% python3 -q
>>> import numpy as np
>>> from numpy import linalg as LA
>>> np.set_printoptions(precision=2, suppress=True, linewidth=120, floatmode="fixed")
>>> J = np.maximum(np.array([[0, 1],
...     [1, 0],
...     [3, 2],
...     [1, 2],
...     [1, 1],
...     [1, 2],
...     [3, 3],
...     [1, 3],
...     [0, 2],
...     [1, 0],
...     [2, 0],
...     [2, 2],
...     [0, 1],
...     [3, 1],
...     [1, 0],
...     [0, 3],
...     [3, 3],
...     [1, 1],
...     [1, 1],
...     [3, 1],
...     [1, 2],
...     [3, 1],
...     [2, 3],
...     [2, 3],
...     [2, 2],
...     [3, 0],
...     [0, 3],
...     [1, 3],
...     [0, 2],
...     [0, 3],
...     [2, 3],
...     [2, 1],
...     [1, 3]]) @ np.array([[4, 2, 1, 1, 5], [2, 5, 5, 2, 5]]) + np.array([5, 5, 1, -4, -1]), 0)
>>> J
array([[ 7, 10,  6,  0,  4],
       [ 9,  7,  2,  0,  4],
       [21, 21, 14,  3, 24],
       [13, 17, 12,  1, 14],
       [11, 12,  7,  0,  9],
       [13, 17, 12,  1, 14],
       [23, 26, 19,  5, 29],
       [15, 22, 17,  3, 19],
       [ 9, 15, 11,  0,  9],
       [ 9,  7,  2,  0,  4],
       [13,  9,  3,  0,  9],
       [17, 19, 13,  2, 19],
       [ 7, 10,  6,  0,  4],
       [19, 16,  9,  1, 19],
       [ 9,  7,  2,  0,  4],
       [11, 20, 16,  2, 14],
       [23, 26, 19,  5, 29],
       [11, 12,  7,  0,  9],
       [11, 12,  7,  0,  9],
       [19, 16,  9,  1, 19],
       [13, 17, 12,  1, 14],
       [19, 16,  9,  1, 19],
       [19, 24, 18,  4, 24],
       [19, 24, 18,  4, 24],
       [17, 19, 13,  2, 19],
       [17, 11,  4,  0, 14],
       [11, 20, 16,  2, 14],
       [15, 22, 17,  3, 19],
       [ 9, 15, 11,  0,  9],
       [11, 20, 16,  2, 14],
       [19, 24, 18,  4, 24],
       [15, 14,  8,  0, 14],
       [15, 22, 17,  3, 19]])
>>> r = LA.matrix_rank(J)
>>> r
np.int64(4)
>>> N = LA.svd(J)[2][r:].T
>>> np.round(N[:, 0] / N[np.abs(N[:, 0]).round(6).argmax(), 0], 2) + 0
array([ 0.64, -0.91,  1.00,  0.00, -0.35])
>>> arr = np.array([[2, 0, 0, 0, 0, 0, 0],
...     [0, -2, 0, 0, 0, 0, 0],
...     [0, 0, 2, 0, 0, 0, 0],
...     [0, 0, 0, 1, 0, 0, 0],
...     [0, 0, 0, 0, 0, 0, 0],
...     [0, 0, 0, 0, 0, -1, 0],
...     [0, 0, 0, 0, 0, 0, 2]])
>>> w, V = LA.eigh(arr)
>>> LA.eigvalsh(arr @ arr)
array([0.00, 1.00, 1.00, 4.00, 4.00, 4.00, 4.00])
>>> (w > 1e-8).sum(), (w < -1e-8).sum()
(np.int64(4), np.int64(2))
>>> w
array([-2.00, -1.00,  0.00,  1.00,  2.00,  2.00,  2.00])
>>> np.unique(w.round(6) + 0, return_counts=True)[1]
array([1, 1, 1, 1, 3])
>>> V.T @ arr @ V
array([[-2.00,  0.00,  0.00,  0.00,  0.00,  0.00,  0.00],
       [ 0.00, -1.00,  0.00,  0.00,  0.00,  0.00,  0.00],
       [ 0.00,  0.00,  0.00,  0.00,  0.00,  0.00,  0.00],
       [ 0.00,  0.00,  0.00,  1.00,  0.00,  0.00,  0.00],
       [ 0.00,  0.00,  0.00,  0.00,  2.00,  0.00,  0.00],
       [ 0.00,  0.00,  0.00,  0.00,  0.00,  2.00,  0.00],
       [ 0.00,  0.00,  0.00,  0.00,  0.00,  0.00,  2.00]])
>>> LA.eigvalsh(arr + 5 * np.eye(7))
array([3.00, 4.00, 5.00, 6.00, 7.00, 7.00, 7.00])
>>> LA.matrix_rank(arr, rtol=0.1)
np.int64(6)
>>> [round(float(x), 2) for x in LA.svd(arr, compute_uv=False)[:3]]
[2.0, 2.0, 2.0]
>>> round(float(LA.norm(arr, 2) / LA.norm(arr)), 2)
0.47
>>> np.argsort(-LA.norm(arr, axis=0).round(6), kind="stable")[:3]
array([0, 1, 2])
>>> X = np.load("test15.npy")
>>> X
array([[-1.00, -0.50, -1.50,  0.80,  0.90, -1.10, -0.50, -0.20],
       [-0.70,  0.00, -1.10, -0.60, -1.50, -1.30, -0.20,  0.20],
       [-0.20,  0.90,  1.40,  0.50, -1.20, -1.90,  0.50,  0.70],
       [-0.95, -0.54, -1.54,  0.91,  0.80, -1.09, -0.49,  0.09]])
>>> X.reshape(2, -1)
array([[-1.00, -0.50, -1.50,  0.80,  0.90, -1.10, -0.50, -0.20, -0.70,  0.00, -1.10, -0.60, -1.50, -1.30, -0.20,
         0.20],
       [-0.20,  0.90,  1.40,  0.50, -1.20, -1.90,  0.50,  0.70, -0.95, -0.54, -1.54,  0.91,  0.80, -1.09, -0.49,
         0.09]])
>>> X.ravel(order="F")
array([-1.00, -0.70, -0.20, -0.95, -0.50,  0.00,  0.90, -0.54, -1.50, -1.10,  1.40, -1.54,  0.80, -0.60,  0.50,  0.91,
        0.90, -1.50, -1.20,  0.80, -1.10, -1.30, -1.90, -1.09, -0.50, -0.20,  0.50, -0.49, -0.20,  0.20,  0.70,  0.09])
>>> T = X.reshape(4, 2, -1)
>>> np.einsum("ihd,jhd->hij", T, T).shape
(2, 4, 4)
>>> T.transpose(1, 0, 2)
array([[[-1.00, -0.50, -1.50,  0.80],
        [-0.70,  0.00, -1.10, -0.60],
        [-0.20,  0.90,  1.40,  0.50],
        [-0.95, -0.54, -1.54,  0.91]],

       [[ 0.90, -1.10, -0.50, -0.20],
        [-1.50, -1.30, -0.20,  0.20],
        [-1.20, -1.90,  0.50,  0.70],
        [ 0.80, -1.09, -0.49,  0.09]]])
>>> T[:, 0]
array([[-1.00, -0.50, -1.50,  0.80],
       [-0.70,  0.00, -1.10, -0.60],
       [-0.20,  0.90,  1.40,  0.50],
       [-0.95, -0.54, -1.54,  0.91]])
>>> T.shape
(4, 2, 4)
>>> vec = np.array([2, -1, 0, 2, 2, 1, -3, 1])
>>> (X * vec).sum(axis=1)
array([ 2.10, -6.10, -5.40,  2.53])
>>> X @ np.eye(8)[6]
array([-0.50, -0.20,  0.50, -0.49])
>>> X * vec
array([[-2.00,  0.50, -0.00,  1.60,  1.80, -1.10,  1.50, -0.20],
       [-1.40, -0.00, -0.00, -1.20, -3.00, -1.30,  0.60,  0.20],
       [-0.40, -0.90,  0.00,  1.00, -2.40, -1.90, -1.50,  0.70],
       [-1.90,  0.54, -0.00,  1.82,  1.60, -1.09,  1.47,  0.09]])
>>> LA.norm(X @ vec) <= LA.norm(X, 2) * LA.norm(vec) + 1e-9
np.True_
>>> X @ np.ones(8)
array([-3.10, -5.20,  0.70, -2.81])
>>> X @ vec
array([ 2.10, -6.10, -5.40,  2.53])
>>> np.einsum("ij,j->i", X, vec)
array([ 2.10, -6.10, -5.40,  2.53])
>>> (X @ vec).argmax()
np.int64(3)
>>> X @ (2 * vec)
array([  4.20, -12.20, -10.80,   5.06])
>>> np.round(LA.norm(X) ** 2 / LA.norm(X, 2) ** 2, 2)
np.float64(1.98)
>>> round(float(X[2] @ X[0]), 2)
-1.33
>>> round(LA.norm(X, 2), 2)
np.float64(3.75)
>>> def softmax(z):
...     e = np.exp(z - z.max(axis=-1, keepdims=True))
...     return e / e.sum(axis=-1, keepdims=True)
... 
>>> softmax(X[3] + 2)
array([0.05, 0.07, 0.03, 0.31, 0.28, 0.04, 0.08, 0.14])
>>> S = X @ X.T / np.sqrt(8)
>>> softmax(S + np.triu(np.full(S.shape, -np.inf), 1))
array([[1.00, 0.00, 0.00, 0.00],
       [0.19, 0.81, 0.00, 0.00],
       [0.02, 0.10, 0.88, 0.00],
       [0.43, 0.10, 0.03, 0.44]])
>>> vec = np.array([-4, 1, -2, -9, -2, -3, -3, 9])
>>> a = np.maximum(X @ vec, 0)
>>> np.maximum(X @ vec, 0) - np.maximum(-X @ vec, 0)
array([ 0.50, 19.70,  7.30,  2.10])
>>> np.flatnonzero(a > 1e-9)
array([0, 1, 2, 3])
>>> X.T @ a
array([-17.74,   5.19, -15.43,  -5.86, -36.18, -42.32,  -1.57,   9.14])
>>> np.tanh(X @ vec)
array([0.46, 1.00, 1.00, 0.97])
>>> r0 = np.array([-7, 4, 6, 8, -1])
>>> data = np.array([np.roll(r0, i) for i in range(5)])
>>> data
array([[-7,  4,  6,  8, -1],
       [-1, -7,  4,  6,  8],
       [ 8, -1, -7,  4,  6],
       [ 6,  8, -1, -7,  4],
       [ 4,  6,  8, -1, -7]])
>>> gram = data.T @ data
>>> np.trace(gram), (data ** 2).sum()
(np.int64(830), np.int64(830))
>>> (data @ data.T).shape
(5, 5)
>>> LA.svd(data, compute_uv=False) ** 2
array([315.55, 315.55, 100.00,  49.45,  49.45])
>>> W0 = np.loadtxt("dump.csv", delimiter=",")
>>> W0
array([[ 14.59,  17.04,  10.55,  -0.23],
       [ 20.31, -19.30,  -2.25, -21.97],
       [ -0.04, -11.91,   4.59,  -0.75],
       [  4.47,  17.01,   1.78,  10.45],
       [ -2.89,  12.11, -31.67,  -0.41],
       [ -1.39, -20.64,  -0.85, -15.79],
       [  8.22,  -3.05,  16.59, -13.04],
       [  6.53,  13.43,   8.31,  10.95],
       [ -8.19,  11.91, -21.18,   5.50],
       [-10.25,   9.30,  -0.15,  -0.15],
       [  1.85,  -3.09, -18.76,  -1.81],
       [  8.98,  13.69,  -4.97,  15.43],
       [ 13.07,  30.62,  19.86,  14.90],
       [  6.26,  -5.53,   6.26,  -9.45]])
>>> round(float(LA.det(arr)), 2)
0.0
>>> Ac = (W0 - W0.mean(axis=0)) / W0.std(axis=0)
>>> np.argwhere(np.abs(Ac) > 2)
array([[4, 2]])
>>> c = LA.lstsq(np.delete(Ac, 0, axis=1), Ac[:, 0])[0]
>>> c
array([ 0.28,  0.50, -0.37])
>>> np.abs(c).argmax()
np.int64(1)
>>> E = np.load("layer18.npy")
>>> E
array([[ 0, -1, -1,  2],
       [ 0,  0,  0, -1],
       [ 0,  0,  0,  0],
       [ 0,  0,  0,  0]])
>>> left, s, vt = LA.svd(E)
>>> V = vt[:(s > 1e-8).sum()]
>>> rng = np.random.default_rng(643022)
>>> vec = E[0] + -3 * E[3] + rng.integers(2) * np.eye(4)[3]
>>> vec
array([ 0.00, -1.00, -1.00,  3.00])
>>> np.diag(V.T @ V)
array([0.00, 0.50, 0.50, 1.00])
>>> np.round(V.T @ V, 2) + 0
array([[0.00, 0.00, 0.00, 0.00],
       [0.00, 0.50, 0.50, 0.00],
       [0.00, 0.50, 0.50, 0.00],
       [0.00, 0.00, 0.00, 1.00]])
>>> np.round(LA.norm(vec - V.T @ V @ vec), 2)
np.float64(0.0)
>>> np.allclose(E[:-1].T @ LA.lstsq(E[:-1].T, E[-1])[0], E[-1])
True
>>> np.unique(E.round(6), axis=0).shape
(3, 4)
>>> vec = np.array([1, 2, 3, 3])
>>> np.einsum("ij,j->i", E, vec)
array([ 1, -3,  0,  0])
>>> E * vec
array([[ 0, -2, -3,  6],
       [ 0,  0,  0, -3],
       [ 0,  0,  0,  0],
       [ 0,  0,  0,  0]])
>>> (E @ vec).argmax()
np.int64(0)
>>> E @ np.ones(4)
array([ 0.00, -1.00,  0.00,  0.00])
>>> [round(float(x), 2) for x in LA.svd(E, compute_uv=False)[:3]]
[2.59, 0.55, 0.0]
>>> LA.matrix_rank(E, rtol=0.1)
np.int64(2)
>>> LA.cond(E) > 100
np.True_
>>> np.argsort(-LA.norm(E, axis=0).round(6), kind="stable")[:3]
array([3, 1, 2])
>>> K = np.loadtxt("block6.csv", delimiter=",")
>>> K
array([[  0.90,  -0.10,  -0.10,  -0.20,  -0.60,  -0.20],
       [  1.00,  -0.20,   0.30,  -0.10,  -0.60,  -1.00],
       [ -0.80,  -0.40,   0.10,   1.80,  -1.20,   1.40],
       [  1.20,  -0.30,  -0.70,   0.40,  -1.10,  -1.40],
       [  0.10,   0.00,  -0.60,  -2.20,   1.40,  -0.50],
       [  0.40,  -1.00,   0.10,   0.30,   0.80,  -0.30],
       [  1.20,  -0.60,   0.60,   1.00,   0.00,  -0.40],
       [  0.80,   0.60,   0.20,  -2.40,   0.50,   0.30],
       [ -0.20,   1.40,   1.70,   0.70,  -0.20,  -1.10],
       [  0.30,   0.00,  -0.20,  -1.10,   0.40,   0.00],
       [ -0.70,   0.20,   1.90,  -0.30,   0.80,   1.10],
       [ -1.50,  -0.80,  -1.00,   0.00,   0.00,   0.20],
       [  0.60,   1.90,  -0.70,   1.30,  -1.90,  -1.30],
       [  0.00,   0.70,   0.40,   0.10,   1.30,   0.10],
       [  0.70,  -0.20,   1.30,  -0.70,  -1.30,   0.30],
       [  1.30,   0.80,  -1.10,   0.20,   2.30,   0.40],
       [ -0.40,   1.50,  -0.10,   0.30,  -0.30,  -0.40],
       [ -0.60,  -0.20,  -0.20,   1.80,   1.20,  -0.80],
       [ -1.70,   1.10,  -0.20,   0.70,  -0.10,   1.40],
       [  0.50,   1.10,   0.10,  -0.20,   0.60,   0.80],
       [  0.10,   0.80,  -0.20,  -1.10,   0.80,   0.40],
       [  0.50,   0.60,   0.10,  -0.50,   1.20,   0.70],
       [ -1.30,  -0.50,  -0.50,  -0.30,  -0.30,  -1.60],
       [  0.50,  -0.60,  -0.50,   2.00,   0.60,   0.20],
       [ -0.40,   2.50,  -2.10,  -1.00,   0.20,   0.00],
       [ -0.10,   0.50,  -0.90,   0.40,   1.60,  -1.00],
       [  0.30,   1.30,  -0.60,   0.50,  -0.10,   0.50],
       [ -0.40,   0.70,   0.80,  -0.40,   0.10,  -1.50],
       [ -0.50,  -1.40,   1.30,  -1.60,   0.30,   0.90],
       [  0.60,   0.40,   0.80,  -0.10,   1.20,   0.60],
       [ -0.50,  -1.10,   2.00,   1.20,  -1.10,  -0.70],
       [  1.40,   2.10,   0.00,   0.90,   0.90,   1.70],
       [-32.00,  -8.00, -10.00,  34.00,  26.00,  10.00],
       [  0.60,  -1.30,  -0.10,  -1.20,  -0.70,   1.30]])
>>> D = LA.norm(K[:, None] - K[None], axis=-1)
>>> D.shape
(34, 34)
>>> D[1].round(6).argsort(kind="stable")[:4]
array([1, 0, 3, 6])
